In [1]: import numpy as np

In [2]: from numpy import linalg as LA

In [3]: np.set_printoptions(precision=1, suppress=True, linewidth=120, sign=" ")

In [4]: arr = np.loadtxt("case12.csv", delimiter=",")

In [5]: arr
Out[5]: 
array([[  7.7, -11.3,  -4.3,  -7.1],
       [  7.9, -11.9,  -2.7,  -5.8],
       [  8.1,  -9.8,  -3.8,  -6.4],
       [  9.5,  -8.4,  -3. ,  -5.2],
       [ -1.8,  -4.6,   1.1,   2.9],
       [ -2. ,  -4.6,  -0.2,   2.2],
       [  9.2,  -9.8,  -3.6,  -6.9],
       [  6.5,  -9.2,  -3.9,  -5.4],
       [ -1.4,  -3.1,   0.8,   0.8],
       [ -1.8,  -2. ,   0.6,   1.2],
       [ -2.6,  -0.7,   0.5,   0. ],
       [  6.6, -10.4,  -4.8,  -5.4],
       [  8.7, -10.3,  -5.9,  -4.3],
       [ -1. ,  -4.4,   1.3,   1. ],
       [  9. , -10. ,  -4.2,  -6.1],
       [  9.5,  -8.9,  -3.2,  -6.7],
       [  8.6, -11. ,  -4.5,  -4.7],
       [ -1.2,  -3.2,   0.1,   0.7],
       [  5.9,  -9.5,  -3.7,  -5.1]])

In [6]: dist = LA.norm(arr[:, None] - arr[None], axis=-1)

In [7]: dist.shape
Out[7]: (19, 19)

In [8]: dist[11]
Out[8]: 
array([  2.3,   2.9,   2.1,   4. ,  14.4,  13.7,   3.3,   1.5,  13.7,  14.6,  15.4,   0. ,   2.6,  13.1,   2.6,   3.9,
         2.2,  13.2,   1.6])

In [9]: LA.matrix_rank(dist ** 2)
Out[9]: np.int64(6)

In [10]: (dist + 1e9 * np.eye(19)).round(6).argmin(axis=1)
Out[10]: array([  2,   0,  14,  15,   5,   4,  14,  18,  17,   8,   9,   7,  16,   8,   6,   6,  12,   8,   7])

In [11]: x0 = np.array([2, 0, 0, 7])

In [12]: target = arr @ x0

In [13]: LA.solve(arr, target)
LinAlgError: Last 2 dimensions of the array must be square


In [14]: np.round(LA.lstsq(arr, target)[0], 1) + 0
Out[14]: array([ 2.,  0.,  0.,  7.])

In [15]: rng = np.random.default_rng(827882)

In [16]: target = target + 0.3 * rng.normal(size=19)

In [17]: target
Out[17]: 
array([-34.5, -24.7, -29. , -17.5,  16.6,  11.2, -29.9, -24.6,   2.3,   5.4,  -4.7, -24.9, -12.5,   4.8, -24.7, -27.9,
       -16.1,   2.1, -23.9])

In [18]: beta, *_ = LA.lstsq(arr, target)

In [19]: np.round(LA.norm(target - arr @ beta), 1)
Out[19]: np.float64(1.2)

In [20]: M = np.load("mat.npy")

In [21]: M
Out[21]: 
array([[ 3,  0,  3,  0,  1],
       [ 1,  1,  2,  3,  3],
       [ 1,  1,  2,  3,  3],
       [ 1,  2,  3,  0,  1]])

In [22]: # row 2 repeats row 1

In [23]: np.round(LA.norm(M, 2) / LA.norm(M), 1)
Out[23]: np.float64(0.9)

In [24]: [round(float(x), 1) for x in LA.svd(M, compute_uv=False)[:3]]
Out[24]: [8.0, 3.7, 1.9]

In [25]: np.round(M @ LA.pinv(M) @ M, 1) + 0
Out[25]: 
array([[ 3.,  0.,  3.,  0.,  1.],
       [ 1.,  1.,  2.,  3.,  3.],
       [ 1.,  1.,  2.,  3.,  3.],
       [ 1.,  2.,  3.,  0.,  1.]])

In [26]: LA.lstsq(M[:-1].T, M[-1])[2]
Out[26]: np.int32(2)

In [27]: round(float(np.trace(LA.pinv(M) @ M)), 1)
Out[27]: 3.0

In [28]: r = LA.matrix_rank(M)

In [29]: r
Out[29]: np.int64(3)

In [30]: N = LA.svd(M)[2][r:].T

In [31]: [int(LA.matrix_rank(M[:i])) for i in range(1, len(M) + 1)]
Out[31]: [1, 2, 2, 3]

In [32]: np.allclose(M @ N, 0)
Out[32]: True

In [33]: np.round(M @ N, 1) + 0
Out[33]: 
array([[ 0.,  0.],
       [ 0.,  0.],
       [ 0.,  0.],
       [ 0.,  0.]])

In [34]: N @ N.T
Out[34]: 
array([[ 0.3,  0.3, -0.3,  0.1, -0.1],
       [ 0.3,  0.3, -0.3,  0.1, -0.1],
       [-0.3, -0.3,  0.4,  0.1, -0.1],
       [ 0.1,  0.1,  0.1,  0.4, -0.5],
       [-0.1, -0.1, -0.1, -0.5,  0.6]])

In [35]: N.shape
Out[35]: (5, 2)

In [36]: [int(LA.matrix_rank(M[:, :j + 1])) for j in range(5)]
Out[36]: [1, 2, 2, 3, 3]

In [37]: LA.matrix_rank(M.T @ M), LA.matrix_rank(M @ M.T)
Out[37]: (np.int64(3), np.int64(3))

In [38]: [int(LA.matrix_rank(np.delete(M, i, axis=0))) for i in range(4)]
Out[38]: [2, 3, 3, 2]

In [39]: left, sig, VT = LA.svd(M)

In [40]: evecs = VT[:(sig > 1e-8).sum()]

In [41]: x0 = M[1] + 4 * M[3] + rng.integers(2) * np.eye(5)[4]

In [42]: x0
Out[42]: array([  5.,   9.,  14.,   3.,   8.])

In [43]: round(float(LA.norm(x0 - evecs.T @ evecs @ x0)), 1)
Out[43]: 0.8

In [44]: evecs.T @ evecs
Out[44]: 
array([[ 0.7, -0.3,  0.3, -0.1,  0.1],
       [-0.3,  0.7,  0.3, -0.1,  0.1],
       [ 0.3,  0.3,  0.6, -0.1,  0.1],
       [-0.1, -0.1, -0.1,  0.6,  0.5],
       [ 0.1,  0.1,  0.1,  0.5,  0.4]])
